% ipython --no-banner

In [1]: import numpy as np

In [2]: import numpy.linalg as la

In [3]: np.set_printoptions(precision=2, suppress=True, linewidth=200, legacy="1.25")

In [4]: rnd = lambda a: np.round(a, 2) + 0

In [5]: out = np.array([[5, 6, 5, 8, 0, 7, 4],
   ...:     [-2, -5, -4, -3, -3, 5, -2],
   ...:     [-9, -4, 4, -4, 4, 2, -5],
   ...:     [7, 6, 6, -9, -5, 8, -6],
   ...:     [3, -1, -2, -1, -1, -7, 3],
   ...:     [-4, 0, -4, 8, 7, -1, 7],
   ...:     [1, -7, -5, 4, 5, 1, -2]])

In [6]: M = out + out.T

In [7]: print(M)
[[ 10   4  -4  15   3   3   5]
 [  4 -10  -8   3  -4   5  -9]
 [ -4  -8   8   2   2  -2 -10]
 [ 15   3   2 -18  -6  16  -2]
 [  3  -4   2  -6  -2   0   8]
 [  3   5  -2  16   0  -2   8]
 [  5  -9 -10  -2   8   8  -4]]

In [8]: print(rnd(la.eigvalsh(M).min()))
-33.76

In [9]: print(np.all(la.eigvalsh(M) > 0))
False

In [10]: f = np.array([3, 0, 3, 1, 2, 1, 2, 1, 3, 3, 0, 2]) + 0.5

In [11]: E = np.eye(12) - 2 * np.outer(f, f) / (f @ f)

In [12]: print(rnd(E))
[[ 0.67 -0.05 -0.33 -0.14 -0.23 -0.14 -0.23 -0.14 -0.33 -0.33 -0.05 -0.23]
 [-0.05  0.99 -0.05 -0.02 -0.03 -0.02 -0.03 -0.02 -0.05 -0.05 -0.01 -0.03]
 [-0.33 -0.05  0.67 -0.14 -0.23 -0.14 -0.23 -0.14 -0.33 -0.33 -0.05 -0.23]
 [-0.14 -0.02 -0.14  0.94 -0.1  -0.06 -0.1  -0.06 -0.14 -0.14 -0.02 -0.1 ]
 [-0.23 -0.03 -0.23 -0.1   0.83 -0.1  -0.17 -0.1  -0.23 -0.23 -0.03 -0.17]
 [-0.14 -0.02 -0.14 -0.06 -0.1   0.94 -0.1  -0.06 -0.14 -0.14 -0.02 -0.1 ]
 [-0.23 -0.03 -0.23 -0.1  -0.17 -0.1   0.83 -0.1  -0.23 -0.23 -0.03 -0.17]
 [-0.14 -0.02 -0.14 -0.06 -0.1  -0.06 -0.1   0.94 -0.14 -0.14 -0.02 -0.1 ]
 [-0.33 -0.05 -0.33 -0.14 -0.23 -0.14 -0.23 -0.14  0.67 -0.33 -0.05 -0.23]
 [-0.33 -0.05 -0.33 -0.14 -0.23 -0.14 -0.23 -0.14 -0.33  0.67 -0.05 -0.23]
 [-0.05 -0.01 -0.05 -0.02 -0.03 -0.02 -0.03 -0.02 -0.05 -0.05  0.99 -0.03]
 [-0.23 -0.03 -0.23 -0.1  -0.17 -0.1  -0.17 -0.1  -0.23 -0.23 -0.03  0.83]]

In [13]: f = np.array([-3, 5, 2, 0, 0, 5, 4, -1, -5, 2, -3, 4])

In [14]: out = E + np.outer(f, np.eye(12)[10])

In [15]: print(rnd(la.det(out) / la.det(E)), rnd(1 + la.solve(E, f)[10]))
-2.17 -2.17

In [16]: print(la.matrix_rank(out - E))
1

In [17]: print(la.matrix_rank(la.inv(out) - la.inv(E), tol=1e-8))
1
